% python3 -q
>>> import numpy as np
>>> np.set_printoptions(precision=1, suppress=True, linewidth=120, sign=" ")
>>> rnd = lambda a: np.round(a, 1) + 0
>>> E = np.loadtxt("out4.csv", delimiter=",")
>>> E
array([[-1.9,  2. ,  1.9],
       [-2. ,  2. ,  2. ],
       [-1.8,  2. ,  2.1],
       [-2. ,  2.1,  2. ],
       [-2.1,  2. ,  2.3],
       [-2. ,  1.9,  1.9],
       [-2.1,  2.1,  2.1],
       [-1.8,  2. ,  2. ],
       [-1.9,  2.1,  2. ],
       [-2. ,  2. ,  2. ],
       [-2.2,  1.9,  2.1],
       [-2.1,  1.9,  2. ],
       [-2. ,  2. ,  1.9],
       [ 2. , -1.1, -4. ],
       [ 2. , -1. , -4.2],
       [ 1.9, -1. , -3.9],
       [ 2. , -1.2, -3.9],
       [ 2. , -0.9, -4. ],
       [ 2.2, -1.2, -4. ],
       [ 2.1, -1.1, -4. ],
       [ 1.9, -1. , -4. ],
       [ 2.1, -0.9, -4.1],
       [ 2. , -1.1, -4.1],
       [ 2.2, -0.7, -4.1],
       [ 2.1, -0.9, -3.9],
       [ 2. , -1.1, -4.1]])
>>> # row 9 repeats row 1
>>> C2 = np.cov(E, rowvar=False)
>>> rnd(np.linalg.eigvalsh(C2)[::-1])
array([ 16.1,   0. ,   0. ])
>>> rnd(np.median(E, axis=0))
array([ 0. ,  0.6, -1. ])
>>> rnd(C2)
array([[ 4.2, -3.2, -6.3],
       [-3.2,  2.4,  4.7],
       [-6.3,  4.7,  9.5]])
>>> np.argwhere(np.triu(np.abs(np.corrcoef(E.T)) > 0.8, 1))
array([[ 0,  1],
       [ 0,  2],
       [ 1,  2]])
>>> rnd(E.std(axis=0))
array([ 2. ,  1.5,  3. ])
>>> C2.shape
(3, 3)
>>> rnd(np.corrcoef(E[:, 0], E[:, 2])[0, 1])
np.float64(-1.0)
>>> mat = -1 * np.eye(2) + np.ones((2, 2))
>>> mat
array([[ 0.,  1.],
       [ 1.,  0.]])
>>> mat.sum(axis=0)
array([ 1.,  1.])
>>> np.argwhere(np.triu(mat))
array([[ 0,  1]])
>>> Lm = np.diag(mat.sum(axis=1)) - mat
>>> Lm @ np.ones(2)
array([ 0.,  0.])
>>> rng = np.random.default_rng(847425)
>>> K = np.triu(rng.random((3, 3)) < 0.8, 1).astype(int)
>>> K = K + K.T
>>> K
array([[ 0,  1,  1],
       [ 1,  0,  0],
       [ 1,  0,  0]])
>>> M2 = K / np.linalg.norm(K, axis=1, keepdims=True)
>>> C2 = M2 @ M2.T
>>> rnd(C2[0])
array([ 1.,  0.,  0.])
>>> rnd(np.linalg.norm(M2, axis=1))
array([ 1.,  1.,  1.])
>>> np.argwhere(np.triu(np.abs(C2) > 0.95, 1))
array([[ 1,  2]])
>>> u, v = K[0], K[2]
>>> u @ v
np.int64(0)
>>> u @ u
np.int64(2)
>>> pr = (u @ v) / (u @ u) * u
>>> v - pr
array([ 1.,  0.,  0.])
>>> np.outer(u, v)
array([[ 0,  0,  0],
       [ 1,  0,  0],
       [ 1,  0,  0]])
>>> (v - pr) @ u
np.float64(0.0)
>>> rnd(np.linalg.norm(u + v) ** 2 + np.linalg.norm(u - v) ** 2)
np.float64(6.0)
>>> np.argsort(-np.linalg.norm(K, axis=0).round(6), kind="stable")[:3]
array([ 0,  1,  2])
>>> [round(float(x), 1) for x in np.linalg.svd(K, compute_uv=False)[:3]]
[1.4, 1.4, 0.0]
>>> idx = rng.permutation(3)
>>> idx
array([ 1,  2,  0])
>>> M2 = K[idx][:, idx]
>>> rnd(np.sort(np.abs(np.linalg.eigvals(M2))))
array([ 0. ,  1.4,  1.4])
>>> rnd(np.linalg.det(M2)), rnd(np.linalg.det(K[idx]))
(np.float64(0.0), np.float64(0.0))
>>> np.diag(M2)
array([ 0,  0,  0])
>>> M2
array([[ 0,  0,  1],
       [ 0,  0,  1],
       [ 1,  1,  0]])
>>> np.allclose(M2, K)
False
>>> X = np.load("m.npy")
>>> X
array([[ 1, -2,  4],
       [ 1, -1,  1],
       [ 1,  0,  0],
       [ 1,  1,  1]])
>>> u, v = X[2], X[0]
>>> u @ u
np.int64(1)
>>> u @ v
np.int64(1)
>>> pr = (u @ v) / (u @ u) * u
>>> np.outer(u, v)
array([[ 1, -2,  4],
       [ 0,  0,  0],
       [ 0,  0,  0]])
>>> rnd(np.linalg.norm(u + v) ** 2 + np.linalg.norm(u - v) ** 2)
np.float64(44.0)
>>> pr
array([ 1.,  0.,  0.])
>>> (v - pr) @ u
np.float64(0.0)
>>> np.linalg.matrix_rank(np.outer(u, v))
np.int64(1)
>>> M2 = X[0, 0] * X[1:] - np.outer(X[1:, 0], X[0])
>>> M2
array([[ 0,  1, -3],
       [ 0,  2, -4],
       [ 0,  3, -3]])
>>> np.linalg.matrix_rank(M2), np.linalg.matrix_rank(X)
(np.int64(2), np.int64(3))
>>> X[:, 0] / X[0, 0]
array([ 1.,  1.,  1.,  1.])
>>> x = np.array([-1, 2, 0])
>>> target = X @ x
>>> b, lr = np.zeros(3), 1 / np.linalg.norm(X, 2) ** 2
>>> for i in range(10):
...     b -= lr * X.T @ (X @ b - target)
...     if i % 2 == 0: print(i, round(np.linalg.norm(X @ b - target), 1))
... 
0 2.1
2 1.9
4 1.6
6 1.4
8 1.3
>>> rnd(np.linalg.cond(X))
np.float64(4.5)
>>> rnd(b)
array([-0.4,  1.3, -0.6])
>>> M2 = np.c_[X[:, :1] @ np.array([[6]]), np.array([3, 3, 2, 2])]
>>> M2
array([[ 6,  3],
       [ 6,  3],
       [ 6,  2],
       [ 6,  2]])
>>> np.linalg.matrix_rank(M2)
np.int64(2)
>>> rnd(np.abs(np.linalg.svd(M2)[2][-1]))
array([ 0.4,  0.9])
>>> rnd(np.linalg.norm(M2, 2) / np.linalg.norm(M2))
np.float64(1.0)
>>> [round(float(x), 1) for x in np.linalg.svd(M2, compute_uv=False)[:3]]
[13.0, 0.9]
>>> np.linalg.matrix_rank(M2, rtol=0.1)
np.int64(1)
>>> J = np.load("run5.npy")
>>> J
array([[ 0.,  0.,  2., -2.],
       [ 0., -1.,  0.,  0.],
       [ 2.,  0.,  3., -4.],
       [-2.,  0., -4.,  3.]])
>>> # 2 blocks once reordered
>>> O = J.astype(float).copy()
>>> for j in range(4):
...     O[:, j] -= O[:, :j] @ (O[:, :j].T @ O[:, j])
...     O[:, j] /= np.linalg.norm(O[:, j])
... 
>>> rnd(O)
array([[ 0. ,  0. ,  0.9, -0.3],
       [ 0. , -1. ,  0. ,  0. ],
       [ 0.7,  0. , -0.2, -0.7],
       [-0.7,  0. , -0.2, -0.7]])
>>> rnd(O.T @ J)
array([[ 2.8,  0. ,  4.9, -4.9],
       [ 0. ,  1. ,  0. ,  0. ],
       [ 0. ,  0. ,  2.1, -1.6],
       [ 0. ,  0. ,  0. ,  1.3]])
>>> rnd(O.T @ O)
array([[ 1.,  0.,  0.,  0.],
       [ 0.,  1.,  0.,  0.],
       [ 0.,  0.,  1.,  0.],
       [ 0.,  0.,  0.,  1.]])
